>>> import numpy as np
>>> from numpy import linalg as LA
>>> np.set_printoptions(precision=1, suppress=True, linewidth=120, legacy="1.25")
>>> J = np.loadtxt("data.csv", delimiter=",")
>>> J
array([[-1., -7.,  3., -8.],
       [-2.,  4., -1.,  4.],
       [ 9., -3.,  5., -6.],
       [ 4.,  7.,  7.,  1.],
       [ 7.,  6.,  2.,  1.],
       [-7.,  1., -8.,  2.]])
>>> x = np.array([2, 2, 1, 2])
>>> y = J @ x
>>> coef, lr = np.zeros(4), 1 / LA.norm(J, 2) ** 2
>>> for i in range(30):
...     coef -= lr * J.T @ (J @ coef - y)
...     if i % 5 == 0: print(i, round(LA.norm(J @ coef - y), 1))
... 
0 16.0
5 2.6
10 2.2
15 1.8
20 1.6
25 1.4
>>> round(LA.cond(J), 1)
6.3
>>> E = np.array([[1, -4, 16, -64],
...     [1, -3, 9, -27],
...     [1, -2, 4, -8],
...     [1, -1, 1, -1],
...     [1, 0, 0, 0]])
>>> # column 3 dominates
>>> r0, g = E[1], E[2]
>>> r0 @ r0
820
>>> r0 @ g
259
>>> pr = (r0 @ g) / (r0 @ r0) * r0
>>> pr
array([ 0.3, -0.9,  2.8, -8.5])
>>> round(float((g - pr) @ r0), 1)
0.0
>>> mat, _ = LA.qr(np.array([[0.7, 0.1, -0.1], [0.5, -0.3, 1.4], [-0.8, 0.5, 1.2]]))
>>> mat.round(1) + 0
array([[-0.6,  0.8,  0. ],
       [-0.4, -0.3,  0.9],
       [ 0.7,  0.5,  0.5]])
>>> r0 = np.array([3, -1, 2])
>>> M2 = mat + np.outer(r0, np.eye(3)[0])
>>> np.round(LA.det(M2) / LA.det(mat), 1), round(1 + LA.solve(mat, r0)[0], 1)
(1.0, 1.0)
>>> LA.matrix_rank(LA.inv(M2) - LA.inv(mat), tol=1e-8)
1
>>> round(float(mat[:, 2] @ mat[:, 0]), 1)
-0.0
>>> LA.norm(mat, axis=0)
array([1., 1., 1.])
>>> x = np.array([1, 0, 2])
>>> round(LA.det(mat), 1)
1.0
>>> np.round(LA.norm(x), 1), round(float(LA.norm(mat @ x)), 1)
(2.2, 2.2)
>>> np.allclose(mat @ mat.T, mat.T @ mat)
True
>>> np.round(np.trace(mat), 1)
-0.4
>>> (mat - mat.T) / 2
array([[ 0. ,  0.6, -0.4],
       [-0.6,  0. ,  0.2],
       [ 0.4, -0.2,  0. ]])
>>> np.round(LA.det(mat), 1)
1.0
>>> m1 = np.load("out9.npy")
>>> m1
array([[-0.6,  1.7, -0.5,  0.7, -0.3],
       [-0.6, -1.8, -1.3, -2.3, -0.4],
       [ 1.5,  0.1,  2.1,  1.8,  0.9],
       [-1. ,  0.6, -0.8, -0.4, -0.4],
       [ 1.6, -1.1,  1.7,  0.6,  0.8],
       [-0.2,  0. ,  0. ,  0. , -0.2],
       [-1. ,  1.7, -0.8,  0.5, -0.3],
       [ 1.5,  1.3,  2.1,  2.5,  0.9],
       [ 0.1, -2.6, -0.4, -1.8, -0.2],
       [-1.5,  2.3, -1.8,  0.1, -0.6],
       [-1.4,  0. , -2. , -1.8, -0.9],
       [-0.9,  1.5, -0.5,  0.7, -0.4],
       [-1.7,  3.6, -1.5,  1. , -0.5],
       [-0.9,  3.2, -0.6,  1.4, -0.1],
       [ 1.1, -3. ,  0.5, -1.3,  0.3],
       [-0.7,  0.6, -0.8, -0.4, -0.4],
       [ 1.6, -1.4,  1.8,  0.9,  0.7],
       [ 0.8, -0.5,  1. ,  0.5,  0.4],
       [ 0.1, -2.5, -0.3, -1.7, -0.1],
       [-0.8, -0.5, -1.2, -1.1, -0.4],
       [-1.5,  1.2, -2. , -0.7, -0.8],
       [-1.7,  3.6, -1.4,  0.9, -0.8],
       [-1.2, -1.1, -2.4, -2.7, -1.1],
       [ 1.6, -1.3,  2. ,  0.9,  0.7],
       [ 0.7, -0.7,  0.8,  0.4,  0.5],
       [ 1.5,  1.3,  2.3,  2.6,  1. ],
       [ 0.7,  1.6,  1.3,  2.2,  0.5],
       [-1.9,  2.5, -1.7,  0.1, -0.5]])
>>> LA.cond(m1) > 100
False
>>> [round(float(x), 1) for x in LA.svd(m1, compute_uv=False)[:3]]
[11.8, 10.8, 0.7]
>>> P = m1 @ LA.solve(m1.T @ m1, m1.T)
>>> np.allclose(P @ P, P)
True
>>> np.round(np.diag(P), 1) + 0
array([0.1, 0.2, 0.1, 0.2, 0.2, 0.1, 0.1, 0.2, 0.1, 0.3, 0.1, 0.3, 0.2, 0.2, 0.2, 0. , 0.2, 0. , 0.1, 0.1, 0.2, 0.3,
       0.4, 0.1, 0.1, 0.2, 0.1, 0.3])
>>> U, sv, vt = LA.svd(m1)
>>> np.argmax(sv[:-1] / (sv[1:] + 1e-6)) + 1
2
>>> sv
array([11.8, 10.8,  0.7,  0.5,  0.5])
>>> M2 = U[:, :2] @ np.diag(sv[:2]) @ vt[:2]
>>> LA.matrix_rank(M2)
2
>>> M2.round(1) + 0
array([[-0.7,  1.7, -0.5,  0.7, -0.2],
       [-0.6, -1.9, -1.3, -2.2, -0.5],
       [ 1.5,  0.1,  2.1,  1.8,  0.9],
       [-0.8,  0.6, -0.9, -0.4, -0.4],
       [ 1.5, -1.2,  1.7,  0.7,  0.7],
       [-0.1,  0.1, -0.1, -0.1,  0. ],
       [-0.9,  1.8, -0.8,  0.4, -0.3],
       [ 1.4,  1.2,  2.2,  2.6,  0.9],
       [ 0.2, -2.5, -0.4, -1.9, -0.2],
       [-1.6,  2.3, -1.6,  0. , -0.7],
       [-1.5, -0.1, -2. , -1.7, -0.8],
       [-0.7,  1.6, -0.6,  0.5, -0.2],
       [-1.7,  3.6, -1.4,  1. , -0.6],
       [-1. ,  3.1, -0.5,  1.5, -0.2],
       [ 1. , -3. ,  0.6, -1.3,  0.3],
       [-0.7,  0.6, -0.8, -0.4, -0.3],
       [ 1.6, -1.3,  1.9,  0.8,  0.8],
       [ 0.8, -0.5,  1. ,  0.5,  0.4],
       [ 0.2, -2.4, -0.3, -1.8, -0.1],
       [-0.7, -0.4, -1.1, -1.2, -0.5],
       [-1.6,  1.2, -1.9, -0.8, -0.8],
       [-1.7,  3.6, -1.5,  0.9, -0.6],
       [-1.5, -1.2, -2.3, -2.6, -1. ],
       [ 1.7, -1.3,  2. ,  0.9,  0.8],
       [ 0.8, -0.6,  0.9,  0.3,  0.4],
       [ 1.4,  1.2,  2.3,  2.7,  1. ],
       [ 0.7,  1.6,  1.4,  2.1,  0.6],
       [-1.7,  2.5, -1.7,  0.1, -0.7]])
>>> d = LA.norm(M2[:, None] - M2[None], axis=-1)
>>> d[:5, :5]
array([[0. , 4.7, 4. , 1.6, 4.3],
       [4.7, 0. , 6.2, 3.1, 4.9],
       [4. , 6.2, 0. , 4.6, 1.7],
       [1.6, 3.1, 4.6, 0. , 4.3],
       [4.3, 4.9, 1.7, 4.3, 0. ]])
>>> np.flatnonzero(d[2] < d.mean() / 2)
array([ 2,  4,  7, 16, 23, 25])
>>> d.shape
(28, 28)
>>> LA.matrix_rank(d ** 2)
4
>>> d[2]
array([4. , 6.2, 0. , 4.6, 1.7, 3.4, 4.5, 1.4, 5.4, 5.8, 6.4, 4.2, 6.2, 4.9, 4.7, 4.5, 1.8, 2. , 5.3, 5.2, 6. , 6.2,
       7.3, 1.7, 2.3, 1.5, 2. , 6. ])
>>> LA.norm(M2, axis=1)
array([2. , 3.3, 3.3, 1.5, 2.8, 0.2, 2.2, 3.9, 3.2, 3.3, 3.2, 2. , 4.4, 3.7, 3.5, 1.3, 3. , 1.5, 3. , 1.9, 3. , 4.4,
       4.1, 3.1, 1.4, 4.1, 3.1, 3.6])
>>> d[2].round(6).argsort(kind="stable")[:4]
array([ 2,  7, 25, 23])
>>> cen = m1 - m1.mean(axis=0)
>>> vecs = LA.svd(cen)[2][:2]
>>> M2 = cen - cen @ vecs.T @ vecs
>>> M2.std(axis=0)
array([0.1, 0.1, 0.1, 0.1, 0.1])
>>> np.round(LA.norm(M2) / LA.norm(cen), 1)
0.1
>>> (cen @ vecs.T).std(axis=0)
array([2.2, 2. ])
>>> M = np.load("layer14.npy")
>>> M
array([[ 7.7, -6. , -7.4],
       [ 4.7, -1.3, -3.8],
       [ 7.3, -5.6, -8.1],
       [-7.7,  0.8,  4.1]])
>>> Q, Rm = LA.qr(M)
>>> Q @ Rm
array([[ 7.7, -6. , -7.4],
       [ 4.7, -1.3, -3.8],
       [ 7.3, -5.6, -8.1],
       [-7.7,  0.8,  4.1]])
>>> Q.shape, Rm.shape
((4, 3), (3, 3))
>>> Rm
array([[-13.9,   7.1,  11.9],
       [  0. ,  -4.3,  -3. ],
       [  0. ,   0. ,   1. ]])
>>> np.abs(np.diag(Rm))
array([13.9,  4.3,  1. ])
>>> np.allclose(Rm.T @ Rm, M.T @ M)
True
>>> np.round(Q.T @ Q, 1) + 0
array([[1., 0., 0.],
       [0., 1., 0.],
       [0., 0., 1.]])
